% python3 -q
>>> import numpy as np
>>> from numpy import linalg as LA
>>> np.set_printoptions(precision=2, suppress=True, linewidth=200)
>>> def tidy(a):
...     return np.round(a, 2) + 0
... 
>>> W0 = np.load("w.npy")
>>> W0
array([[ 1.45, -0.01,  0.5 , -0.44,  0.97],
       [ 2.9 ,  0.01,  0.93, -0.97,  1.92],
       [-3.82, -0.01, -1.22,  1.31, -2.54],
       [ 1.05,  0.05,  0.34, -0.34,  0.71],
       [ 2.03,  0.04,  0.68, -0.73,  1.35],
       [ 2.38, -0.06,  0.75, -0.8 ,  1.51],
       [ 6.32, -0.01,  2.12, -2.02,  4.29],
       [ 2.49, -0.03,  0.87, -0.8 ,  1.63],
       [-2.31,  0.07, -0.77,  0.8 , -1.53],
       [-2.59, -0.01, -0.82,  0.8 , -1.7 ],
       [ 2.23,  0.01,  0.78, -0.8 ,  1.46]])
>>> cen = (W0 - W0.mean(axis=0)) / W0.std(axis=0)
>>> np.argwhere(np.abs(cen) > 2)
array([], shape=(0, 2), dtype=int64)
>>> tidy(cen.std(axis=0))
array([1., 1., 1., 1., 1.])
>>> coef = LA.lstsq(np.delete(cen, 1, axis=1), cen[:, 1])[0]
>>> tidy(1 - np.var(cen[:, 1] - np.delete(cen, 1, axis=1) @ coef))
np.float64(0.38)
>>> np.abs(coef).argmax()
np.int64(3)
>>> rng = np.random.default_rng(10872)
>>> idx = rng.permutation(5)
>>> Y = W0[:, idx] * rng.choice([-1, 1], 5)
>>> Y
array([[ 0.97, -0.44, -0.5 , -0.01, -1.45],
       [ 1.92, -0.97, -0.93,  0.01, -2.9 ],
       [-2.54,  1.31,  1.22, -0.01,  3.82],
       [ 0.71, -0.34, -0.34,  0.05, -1.05],
       [ 1.35, -0.73, -0.68,  0.04, -2.03],
       [ 1.51, -0.8 , -0.75, -0.06, -2.38],
       [ 4.29, -2.02, -2.12, -0.01, -6.32],
       [ 1.63, -0.8 , -0.87, -0.03, -2.49],
       [-1.53,  0.8 ,  0.77,  0.07,  2.31],
       [-1.7 ,  0.8 ,  0.82, -0.01,  2.59],
       [ 1.46, -0.8 , -0.78,  0.01, -2.23]])
>>> left, _, Vt = LA.svd(W0.T @ Y)
>>> idx
array([4, 3, 2, 1, 0])
>>> tidy(LA.lstsq(W0, Y)[0])
array([[ 0.,  0.,  0.,  0., -1.],
       [ 0.,  0.,  0.,  1.,  0.],
       [ 0.,  0., -1.,  0.,  0.],
       [ 0.,  1.,  0.,  0.,  0.],
       [ 1.,  0.,  0.,  0.,  0.]])
>>> tidy(left @ Vt)
array([[ 0.,  0.,  0.,  0., -1.],
       [ 0.,  0.,  0.,  1.,  0.],
       [ 0.,  0., -1.,  0.,  0.],
       [ 0.,  1.,  0.,  0.,  0.],
       [ 1.,  0.,  0.,  0.,  0.]])
>>> hat = Y @ LA.solve(Y.T @ Y, Y.T)
>>> np.allclose(hat @ hat, hat)
True
>>> tidy(LA.eigvalsh(hat))
array([0., 0., 0., 0., 0., 0., 1., 1., 1., 1., 1.])
>>> tidy(np.trace(hat))
np.float64(5.0)
>>> M = np.load("run16.npy")
>>> M
array([[ 12,  -6,   0,   0],
       [ -6,   2,   0,   0],
       [-12,   6,   0,   0],
       [  6,  -2,   0,   0]])
>>> Y = M / LA.norm(M, axis=1, keepdims=True)
>>> G = Y @ Y.T
>>> tidy(G)
array([[ 1.  , -0.99, -1.  ,  0.99],
       [-0.99,  1.  ,  0.99, -1.  ],
       [-1.  ,  0.99,  1.  , -0.99],
       [ 0.99, -1.  , -0.99,  1.  ]])
>>> tidy(np.degrees(np.arccos(np.clip(G[0, 3], -1, 1))))
np.float64(8.13)
>>> (G - 2 * np.eye(4)).round(6).argmax(axis=1)
array([3, 2, 1, 0])
>>> (np.abs(G) > 0.9).astype(int)
array([[1, 1, 1, 1],
       [1, 1, 1, 1],
       [1, 1, 1, 1],
       [1, 1, 1, 1]])
>>> np.argwhere(np.triu(np.abs(G) > 0.95, 1))
array([[0, 1],
       [0, 2],
       [0, 3],
       [1, 2],
       [1, 3],
       [2, 3]])
>>> tidy(G[0])
array([ 1.  , -0.99, -1.  ,  0.99])
>>> left, sv, Vt = LA.svd(M)
>>> V = Vt[:(sv > 1e-8).sum()]
>>> x = M[3] + -2 * M[1] + rng.integers(2) * np.eye(4)[0]
>>> x
array([19., -6.,  0.,  0.])
>>> tidy(np.diag(V.T @ V))
array([1., 1., 0., 0.])
>>> tidy(V.T @ V)
array([[1., 0., 0., 0.],
       [0., 1., 0., 0.],
       [0., 0., 0., 0.],
       [0., 0., 0., 0.]])
>>> arr = np.load("sample9.npy")
>>> arr
array([[ 1.9 ,  0.9 ,  1.1 ,  1.4 , -0.3 ],
       [-0.3 , -1.1 , -0.7 , -0.4 ,  0.5 ],
       [-0.6 ,  1.  ,  0.5 ,  0.7 ,  0.8 ],
       [-0.1 , -1.9 , -0.9 ,  0.  ,  0.  ],
       [-0.5 , -0.5 ,  1.1 ,  0.2 , -1.2 ],
       [ 0.09, -0.08,  0.72, -1.26,  0.37],
       [ 0.2 ,  0.1 ,  0.1 , -1.2 ,  0.1 ]])
>>> x = np.array([-1, 2, 2, -1, 0])
>>> rhs = arr @ x
>>> tidy(LA.lstsq(arr, rhs)[0])
array([-1.,  2.,  2., -1.,  0.])
>>> tidy(rhs)
array([ 0.7 , -2.9 ,  2.9 , -5.5 ,  1.5 ,  2.45,  1.4 ])
>>> tidy(LA.pinv(arr) @ arr)
array([[1., 0., 0., 0., 0.],
       [0., 1., 0., 0., 0.],
       [0., 0., 1., 0., 0.],
       [0., 0., 0., 1., 0.],
       [0., 0., 0., 0., 1.]])
>>> rhs = rhs + 0.02 * rng.normal(size=7)
>>> tidy(rhs)
array([ 0.68, -2.91,  2.95, -5.46,  1.5 ,  2.44,  1.36])
>>> coef, *_ = LA.lstsq(arr, rhs)
>>> coef.round()
array([-1.,  2.,  2., -1.,  0.])
>>> tidy(arr.T @ (rhs - arr @ coef))
array([0., 0., 0., 0., 0.])
>>> idx = rng.permutation(5)
>>> Y = arr[:, idx] * rng.choice([-1, 1], 5)
>>> Y
array([[ 1.9 ,  0.3 , -1.4 ,  1.1 ,  0.9 ],
       [-0.3 , -0.5 ,  0.4 , -0.7 , -1.1 ],
       [-0.6 , -0.8 , -0.7 ,  0.5 ,  1.  ],
       [-0.1 , -0.  , -0.  , -0.9 , -1.9 ],
       [-0.5 ,  1.2 , -0.2 ,  1.1 , -0.5 ],
       [ 0.09, -0.37,  1.26,  0.72, -0.08],
       [ 0.2 , -0.1 ,  1.2 ,  0.1 ,  0.1 ]])
>>> left, _, Vt = LA.svd(arr.T @ Y)
>>> idx
array([0, 4, 3, 2, 1])
>>> Y = np.array([[2, 2, 1], [3, -1, 2], [0, 2, 1], [0, 2, -1], [2, -1, 3]])
>>> LA.matrix_rank(np.vstack([arr, Y.T]))
np.int64(5)
>>> LA.matrix_rank(arr @ Y)
np.int64(3)
>>> tidy(np.einsum("ij->j", arr))
array([ 0.69, -1.58,  1.92, -0.56,  0.27])
>>> Y @ arr
Traceback (most recent call last):
  File "<python-input-61>", line 1, in <module>
    Y @ arr
    ~~^~~~~
ValueError: matmul: Input operand 1 has a mismatch in its core dimension 0, with gufunc signature (n?,k),(k,m?)->(n?,m?) (size 7 is different from 3)
>>> np.vstack([arr, Y.T]).shape
(10, 5)
>>> tidy(np.einsum("ij,ij->i", arr, arr))
array([7.68, 2.2 , 2.74, 4.43, 3.19, 2.26, 1.51])
